In [1]: import numpy as np

In [2]: from numpy import linalg as LA

In [3]: np.set_printoptions(precision=2, suppress=True, linewidth=120, sign=" ")

In [4]: F = np.load("data.npy")

In [5]: print(F)
[[ 0.    1.05 -0.41 -1.33 -0.41 -2.4 ]
 [-2.33  0.13  1.61 -0.88  0.36  0.21]
 [-1.6  -0.76 -1.49  1.46  0.71 -1.01]
 [ 0.98 -0.93  1.11 -0.03  2.24 -0.96]
 [ 0.12 -1.82  1.13  0.54 -1.78 -0.98]
 [-0.12 -1.77 -1.23 -2.01  0.13  0.53]]

In [6]: f, g = F[5], F[3]

In [7]: np.round(f @ g, 2)
Out[7]: np.float64(-0.0)

In [8]: pr = (f @ g) / (f @ f) * f

In [9]: LA.matrix_rank(np.outer(f, g))
Out[9]: np.int64(1)

In [10]: round(float((g - pr) @ f), 2)
Out[10]: 0.0

In [11]: print(round(float(LA.norm(f + g) ** 2 + LA.norm(f - g) ** 2), 2))
36.0

In [12]: pr.round(2) + 0
Out[12]: array([ 0.,  0.,  0.,  0.,  0.,  0.])

In [13]: np.round(LA.det(F), 2)
Out[13]: np.float64(-729.0)

In [14]: round(float(np.abs(LA.eigvals(F)).max()), 2)
Out[14]: 3.0

In [15]: np.round(np.trace(F), 2)
Out[15]: np.float64(-2.64)

In [16]: np.sort(np.abs(LA.eigvals(F)))
Out[16]: array([ 3.,  3.,  3.,  3.,  3.,  3.])

In [17]: np.allclose(F @ F.T, F.T @ F)
Out[17]: True

In [18]: W0 = np.minimum.outer(np.arange(1, 4), np.arange(1, 4)) * 5

In [19]: print(W0)
[[  5   5   5]
 [  5  10  10]
 [  5  10  15]]

In [20]: q = W0.astype(float).copy()

In [21]: for j in range(3):
    ...:     q[:, j] -= q[:, :j] @ (q[:, :j].T @ q[:, j])
    ...:     q[:, j] /= LA.norm(q[:, j])
    ...: 

In [22]: print(q.round(2) + 0)
[[ 0.58 -0.82  0.  ]
 [ 0.58  0.41 -0.71]
 [ 0.58  0.41  0.71]]

In [23]: np.round(q.T @ W0, 2) + 0
Out[23]: 
array([[  8.66,  14.43,  17.32],
       [  0.  ,   4.08,   6.12],
       [  0.  ,   0.  ,   3.54]])

In [24]: J = np.loadtxt("case2.csv", delimiter=",")

In [25]: J
Out[25]: 
array([[-0.38,  0.24, -0.89],
       [ 0.24,  0.96,  0.16],
       [-0.89,  0.16,  0.42]])

In [26]: rng = np.random.default_rng(71502)

In [27]: idx = rng.permutation(3)

In [28]: Y = J[:, idx] * rng.choice([-1, 1], 3)

In [29]: Y
Out[29]: 
array([[-0.89, -0.24, -0.38],
       [ 0.16, -0.96,  0.24],
       [ 0.42, -0.16, -0.89]])

In [30]: Uu, _, Vt = LA.svd(J.T @ Y)

In [31]: print(np.round(Uu @ Vt, 2) + 0)
[[ 0.  0.  1.]
 [ 0. -1.  0.]
 [ 1.  0.  0.]]

In [32]: print(np.round(LA.lstsq(J, Y)[0], 2) + 0)
[[ 0.  0.  1.]
 [ 0. -1.  0.]
 [ 1.  0.  0.]]
